$ ipython --no-banner

In [1]: import numpy as np

In [2]: np.set_printoptions(precision=1, suppress=True, linewidth=100, legacy="1.25")

In [3]: def rnd(a):
   ...:     return np.round(a, 1) + 0
   ...: 

In [4]: rng = np.random.default_rng(29679)

In [5]: lab = rng.integers(0, 3, 4)

In [6]: J = (lab[:, None] == lab) * 3 + np.eye(4)

In [7]: J
Out[7]: 
array([[4., 3., 3., 0.],
       [3., 4., 3., 0.],
       [3., 3., 4., 0.],
       [0., 0., 0., 4.]])

In [8]: rnd(np.linalg.det(J))
Out[8]: 40.0

In [9]: np.flatnonzero(np.linalg.matrix_power((J != 0) + (J.T != 0) + np.eye(4), 4)[2])
Out[9]: array([0, 1, 2])

In [10]: J @ J
Out[10]: 
array([[34., 33., 33.,  0.],
       [33., 34., 33.,  0.],
       [33., 33., 34.,  0.],
       [ 0.,  0.,  0., 16.]])

In [11]: rnd(np.sort(np.linalg.eigvals(J).real))
Out[11]: array([ 1.,  1.,  4., 10.])

In [12]: w, V = np.linalg.eig(J)

In [13]: print(rnd(np.sort(np.linalg.eigvals(J.T))))
[ 1.  1.  4. 10.]

In [14]: print(rnd(np.sort(np.linalg.eigvals(J @ J))))
[  1.   1.  16. 100.]

In [15]: rnd(J @ V[:, 0] - w[0] * V[:, 0])
Out[15]: array([0., 0., 0., 0.])

In [16]: W0 = np.loadtxt("layer13.csv", delimiter=",")

In [17]: W0
Out[17]: 
array([[ -3. ,  -5. ,  10.5],
       [  4.8,   3.5,  13.8],
       [-13.8,  -8.9, -13. ],
       [-12.1, -15.7,   8. ],
       [  1.7,   3.6,   4.3],
       [ -0.8,   3.1,  -1.9],
       [ -1.4,   2.3,  -1.9],
       [ 20. ,  25.1,   9.2],
       [ -6.2,  -3.6,  -2.6],
       [ -8.1,  -6.8,  -0.8],
       [ -9.5, -12.2,   7.7],
       [ -2.4,  -0.8,   2.4],
       [ -5.1,  -0.4,  -6.9],
       [ -0.3,   1.1,   4.3],
       [  4.8,   3.9,  13. ],
       [-12.7,  -9.2,  -9. ],
       [-20.2, -17.4, -12.1],
       [  1.7,   3.8,   3.8],
       [ -3.2,   0.4,  -2.7],
       [-15.1, -15.8,  -0.8],
       [  0.2,   4.5,  -2.3],
       [  2.7,   5.5,   2.8],
       [  0.6,  -1.6,  13.1],
       [-10.9, -10.7,   0. ],
       [-24.6, -28.5,   0.4],
       [ -3.1,  -3.6,   6.6],
       [ -0.6,   5.9,  -7.7]])

In [18]: w1 = np.array([[4, -3, 4], [3, 0, 1], [1, -1, 2]])

In [19]: b = np.array([-4, 9, -7])

In [20]: act = np.maximum(W0 @ w1 + b, 0)

In [21]: (act > 0).astype(int)
Out[21]: 
array([[0, 1, 0],
       [1, 0, 1],
       [0, 1, 0],
       [0, 1, 0],
       [1, 0, 1],
       [1, 1, 0],
       [0, 1, 0],
       [1, 0, 1],
       [0, 1, 0],
       [0, 1, 0],
       [0, 1, 0],
       [0, 1, 0],
       [0, 1, 0],
       [1, 1, 1],
       [1, 0, 1],
       [0, 1, 0],
       [0, 1, 0],
       [1, 1, 1],
       [0, 1, 0],
       [0, 1, 0],
       [1, 1, 0],
       [1, 0, 1],
       [1, 0, 1],
       [0, 1, 0],
       [0, 1, 0],
       [0, 1, 0],
       [1, 1, 0]])

In [22]: np.linalg.matrix_rank(act)
Out[22]: 3

In [23]: basis = np.array([[1, 3], [0, 3], [1, 2]])

In [24]: w1 @ basis
Out[24]: 
array([[ 8, 11],
       [ 4, 11],
       [ 3,  4]])
